In [1]: import numpy as np

In [2]: from numpy import linalg as LA

In [3]: np.set_printoptions(precision=1, suppress=True, linewidth=160)

In [4]: def rnd(a):
   ...:     return np.round(a, 1) + 0
   ...: 

In [5]: mat = np.array([[0, 0, 2], [1, 2, 0], [0, 2, 0], [0, 0, 1], [0, 0, 0]])

In [6]: vec = np.array([2, 2, 1])

In [7]: target = mat @ vec

In [8]: beta, lr = np.zeros(3), 1 / LA.norm(mat, 2) ** 2

In [9]: for i in range(20):
   ...:     beta -= lr * mat.T @ (mat @ beta - target)
   ...:     if i % 5 == 0: print(i, round(LA.norm(mat @ beta - target), 1))
   ...: 
0 1.3
5 0.7
10 0.5
15 0.4

In [10]: rnd(beta)
Out[10]: array([1.6, 2.1, 1. ])

In [11]: Q, r_ = LA.qr(mat)

In [12]: np.allclose(r_.T @ r_, mat.T @ mat)
Out[12]: True

In [13]: rnd(np.abs(np.diag(r_)))
Out[13]: array([1. , 2. , 2.2])

In [14]: Q.shape, r_.shape
Out[14]: ((5, 3), (3, 3))

In [15]: rnd(Q @ r_)
Out[15]: 
array([[0., 0., 2.],
       [1., 2., 0.],
       [0., 2., 0.],
       [0., 0., 1.],
       [0., 0., 0.]])

In [16]: rnd(Q)
Out[16]: 
array([[ 0. ,  0. , -0.9],
       [-1. ,  0. ,  0. ],
       [ 0. , -1. ,  0. ],
       [ 0. ,  0. , -0.4],
       [ 0. ,  0. ,  0. ]])

In [17]: rnd(r_)
Out[17]: 
array([[-1. , -2. ,  0. ],
       [ 0. , -2. ,  0. ],
       [ 0. ,  0. , -2.2]])
